% ipython --no-banner

In [1]: import numpy as np

In [2]: import numpy.linalg as la

In [3]: np.set_printoptions(suppress=True, linewidth=140)

In [4]: Y = np.array([[3, 0, 2, 1], [2, 3, 1, 3]])

In [5]: A = np.block([[np.zeros((2, 2)), Y], [Y.T, np.zeros((4, 4))]])

In [6]: A
Out[6]: 
array([[0., 0., 3., 0., 2., 1.],
       [0., 0., 2., 3., 1., 3.],
       [3., 2., 0., 0., 0., 0.],
       [0., 3., 0., 0., 0., 0.],
       [2., 1., 0., 0., 0., 0.],
       [1., 3., 0., 0., 0., 0.]])

In [7]: left, sv, vt = la.svd(A)

In [8]: sv.round(3) + 0
Out[8]: array([5.512, 5.512, 2.572, 2.572, 0.   , 0.   ])

In [9]: np.argmax(sv[:-1] / (sv[1:] + 1e-6)) + 1
Out[9]: np.int64(4)

In [10]: Y = left[:, :4] @ np.diag(sv[:4]) @ vt[:4]

In [11]: round(float(np.abs(A - Y).max()), 3)
Out[11]: 0.0

In [12]: round(float(la.norm(A - Y) / la.norm(A)), 3)
Out[12]: 0.0

In [13]: round(float(la.norm(A - Y, 2)), 3), np.round(sv[4], 3)
Out[13]: (0.0, np.float64(0.0))

In [14]: Y.round(3) + 0
Out[14]: 
array([[0., 0., 3., 0., 2., 1.],
       [0., 0., 2., 3., 1., 3.],
       [3., 2., 0., 0., 0., 0.],
       [0., 3., 0., 0., 0., 0.],
       [2., 1., 0., 0., 0., 0.],
       [1., 3., 0., 0., 0., 0.]])

In [15]: np.round(np.sort(np.abs(la.eigvals(A))), 3) + 0
Out[15]: array([0.   , 0.   , 2.572, 2.572, 5.512, 5.512])

In [16]: round(np.abs(la.eigvals(A)).max(), 3)
Out[16]: np.float64(5.512)

In [17]: np.allclose(A, A.T)
Out[17]: True

In [18]: np.allclose(A @ A.T, A.T @ A)
Out[18]: True

In [19]: (A + A.T) / 2
Out[19]: 
array([[0., 0., 3., 0., 2., 1.],
       [0., 0., 2., 3., 1., 3.],
       [3., 2., 0., 0., 0., 0.],
       [0., 3., 0., 0., 0., 0.],
       [2., 1., 0., 0., 0., 0.],
       [1., 3., 0., 0., 0., 0.]])

In [20]: vals, V = la.eigh(A)

In [21]: x0 = np.array([-9, 0, -1, -8, -9, -9])

In [22]: (np.sign(V[:, -1].round(6)) == np.sign(V[0, -1].round(6))).astype(int)
Out[22]: array([1, 1, 1, 1, 1, 1])

In [23]: np.round(la.eigvalsh(A[1:, 1:]), 3)
Out[23]: array([-4.796,  0.   ,  0.   ,  0.   ,  4.796])

In [24]: J = np.load("test14.npy")

In [25]: J
Out[25]: 
array([[-0.795,  0.371, -0.029, -2.869],
       [ 0.71 ,  0.212,  1.119,  2.683],
       [ 2.512, -0.391, -1.393,  0.771],
       [ 0.955,  1.528,  0.101, -2.396],
       [ 2.302, -0.085, -1.897, -0.308],
       [ 1.514,  0.455, -0.149,  2.545],
       [ 0.318, -2.695,  0.136,  1.273],
       [ 0.11 , -2.858, -0.9  ,  0.109],
       [ 0.515, -0.013,  0.022,  2.955],
       [-0.369,  0.885,  2.386,  1.545],
       [ 2.763, -0.63 , -0.938, -0.295],
       [ 1.073, -0.398,  2.601, -0.961],
       [-1.014,  2.478,  1.352, -0.072],
       [ 1.28 , -0.628, -2.454, -0.971],
       [ 0.891,  1.606, -0.72 , -2.261],
       [ 0.456,  0.586,  2.064,  2.046]])

In [26]: proj = J @ la.solve(J.T @ J, J.T)

In [27]: la.matrix_rank(np.eye(16) - proj)
Out[27]: np.int64(12)

In [28]: np.round(la.eigvalsh(proj), 3) + 0
Out[28]: array([0., 0., 0., 0., 0., 0., 0., 0., 0., 0., 0., 0., 1., 1., 1., 1.])
